% ipython --no-banner

In [1]: import numpy as np

In [2]: import numpy.linalg as la

In [3]: np.set_printoptions(precision=2, suppress=True, linewidth=140, floatmode="fixed")

In [4]: tidy = lambda a: np.round(a, 2) + 0

In [5]: J = np.array([[4.0, 0.0, 0.0, 0.0, 0.0],
   ...:     [0.0, 5.0, -1.0, 2.0, 3.0],
   ...:     [0.0, -1.0, 5.0, -2.0, -3.0],
   ...:     [0.0, 2.0, -2.0, 8.0, 6.0],
   ...:     [0.0, 3.0, -3.0, 6.0, 13.0]])

In [6]: O, r_ = la.qr(J)

In [7]: O.shape, r_.shape
Out[7]: ((5, 5), (5, 5))

In [8]: abs(r_[0, 0]), tidy(la.norm(J[:, 0]))
Out[8]: (np.float64(4.0), np.float64(4.0))

In [9]: np.allclose(r_.T @ r_, J.T @ J)
Out[9]: True

In [10]: tidy(O.T @ O)
Out[10]: 
array([[1.00, 0.00, 0.00, 0.00, 0.00],
       [0.00, 1.00, 0.00, 0.00, 0.00],
       [0.00, 0.00, 1.00, 0.00, 0.00],
       [0.00, 0.00, 0.00, 1.00, 0.00],
       [0.00, 0.00, 0.00, 0.00, 1.00]])

In [11]: K = np.loadtxt("run0.csv", delimiter=",")

In [12]: tidy(K)
Out[12]: 
array([[-0.38, -0.02,  0.39,  0.18,  0.03,  0.20,  0.40, -0.18, -0.65,  0.14],
       [ 0.00,  0.00, -0.73,  0.18,  0.33,  0.08,  0.00, -0.16, -0.20,  0.50],
       [-0.50,  0.40, -0.20,  0.40,  0.12, -0.32,  0.18,  0.37,  0.12, -0.30],
       [-0.57, -0.62,  0.10,  0.05,  0.28,  0.05, -0.32, -0.06,  0.29,  0.03],
       [-0.23,  0.00, -0.38,  0.09, -0.56,  0.49, -0.17, -0.23, -0.06, -0.39],
       [-0.27,  0.19, -0.15, -0.64,  0.16, -0.38, -0.06, -0.44, -0.19, -0.25],
       [-0.31,  0.24,  0.04, -0.38, -0.25,  0.11, -0.39,  0.51, -0.17,  0.43],
       [ 0.00,  0.34,  0.26,  0.44, -0.13, -0.26, -0.54, -0.45,  0.02,  0.21],
       [ 0.23,  0.00,  0.03,  0.10,  0.45,  0.16, -0.48,  0.24, -0.48, -0.44],
       [-0.08,  0.49,  0.17, -0.13,  0.42,  0.59,  0.05, -0.17,  0.38,  0.02]])

In [13]: # keeps lengths

In [14]: Y = la.inv(K)

In [15]: np.allclose(Y, K.T)
Out[15]: True

In [16]: tidy(la.cond(K))
Out[16]: np.float64(1.0)

In [17]: tidy(la.inv(Y))
Out[17]: 
array([[-0.38, -0.02,  0.39,  0.18,  0.03,  0.20,  0.40, -0.18, -0.65,  0.14],
       [ 0.00,  0.00, -0.73,  0.18,  0.33,  0.08,  0.00, -0.16, -0.20,  0.50],
       [-0.50,  0.40, -0.20,  0.40,  0.12, -0.32,  0.18,  0.37,  0.12, -0.30],
       [-0.57, -0.62,  0.10,  0.05,  0.28,  0.05, -0.32, -0.06,  0.29,  0.03],
       [-0.23,  0.00, -0.38,  0.09, -0.56,  0.49, -0.17, -0.23, -0.06, -0.39],
       [-0.27,  0.19, -0.15, -0.64,  0.16, -0.38, -0.06, -0.44, -0.19, -0.25],
       [-0.31,  0.24,  0.04, -0.38, -0.25,  0.11, -0.39,  0.51, -0.17,  0.43],
       [ 0.00,  0.34,  0.26,  0.44, -0.13, -0.26, -0.54, -0.45,  0.02,  0.21],
       [ 0.23,  0.00,  0.03,  0.10,  0.45,  0.16, -0.48,  0.24, -0.48, -0.44],
       [-0.08,  0.49,  0.17, -0.13,  0.42,  0.59,  0.05, -0.17,  0.38,  0.02]])

In [18]: tidy(K @ Y)
Out[18]: 
array([[1.00, 0.00, 0.00, 0.00, 0.00, 0.00, 0.00, 0.00, 0.00, 0.00],
       [0.00, 1.00, 0.00, 0.00, 0.00, 0.00, 0.00, 0.00, 0.00, 0.00],
       [0.00, 0.00, 1.00, 0.00, 0.00, 0.00, 0.00, 0.00, 0.00, 0.00],
       [0.00, 0.00, 0.00, 1.00, 0.00, 0.00, 0.00, 0.00, 0.00, 0.00],
       [0.00, 0.00, 0.00, 0.00, 1.00, 0.00, 0.00, 0.00, 0.00, 0.00],
       [0.00, 0.00, 0.00, 0.00, 0.00, 1.00, 0.00, 0.00, 0.00, 0.00],
       [0.00, 0.00, 0.00, 0.00, 0.00, 0.00, 1.00, 0.00, 0.00, 0.00],
       [0.00, 0.00, 0.00, 0.00, 0.00, 0.00, 0.00, 1.00, 0.00, 0.00],
       [0.00, 0.00, 0.00, 0.00, 0.00, 0.00, 0.00, 0.00, 1.00, 0.00],
       [0.00, 0.00, 0.00, 0.00, 0.00, 0.00, 0.00, 0.00, 0.00, 1.00]])

In [19]: rng = np.random.default_rng(494)

In [20]: lab = rng.permutation(10)

In [21]: lab
Out[21]: array([4, 3, 0, 5, 9, 1, 6, 2, 8, 7])

In [22]: Y = K[lab][:, lab]

In [23]: tidy(np.sort(np.abs(la.eigvals(Y))))
Out[23]: array([1.00, 1.00, 1.00, 1.00, 1.00, 1.00, 1.00, 1.00, 1.00, 1.00])

In [24]: tidy(la.det(Y)), tidy(la.det(K[lab]))
Out[24]: (np.float64(-1.0), np.float64(-1.0))

In [25]: w1 = np.array([[0, 3, -4, -3, 5, 3],
    ...:     [1, 0, 5, 2, -1, 5],
    ...:     [0, 4, -5, -3, -5, 3],
    ...:     [4, 5, 5, -4, 0, 0],
    ...:     [2, -1, -1, 0, 0, -1],
    ...:     [-4, -5, 2, 2, 3, 3],
    ...:     [-4, 2, 1, -4, 4, -4],
    ...:     [-5, 4, 5, 3, -3, -4],
    ...:     [-4, 0, 2, -5, -5, 2],
    ...:     [5, 5, -3, -2, -3, -5]])

In [26]: beta = np.array([2, 2, 0, 3, 3, 3])

In [27]: hid = np.maximum(K @ w1 + beta, 0)

In [28]: (hid > 0).astype(int)
Out[28]: 
array([[1, 1, 0, 1, 1, 1],
       [1, 1, 1, 1, 1, 0],
       [1, 1, 1, 1, 1, 1],
       [1, 0, 0, 1, 0, 1],
       [0, 0, 1, 1, 1, 1],
       [1, 0, 0, 1, 1, 1],
       [1, 1, 1, 1, 0, 1],
       [1, 1, 0, 1, 0, 1],
       [1, 0, 1, 1, 1, 1],
       [0, 0, 1, 1, 1, 1]])

In [29]: cent = np.array([[-8, -8, -9],
    ...:     [5, -2, 4],
    ...:     [5, -3, -6],
    ...:     [9, -1, 2],
    ...:     [7, 1, -2],
    ...:     [8, -1, -8]])

In [30]: w1 @ cent
Out[30]: 
array([[  27,   11,   -4],
       [  68,  -31,  -73],
       [ -43,    2,   26],
       [ -18,  -53,  -54],
       [ -34,  -10,   -8],
       [  80,   34,  -22],
       [   7,   37,   54],
       [  59,   15,   75],
       [ -22,   24,    8],
       [-109,  -37,   35]])

In [31]: (hid @ cent).round(6).argmax(axis=1)
Out[31]: array([0, 0, 0, 0, 0, 0, 0, 0, 0, 0])
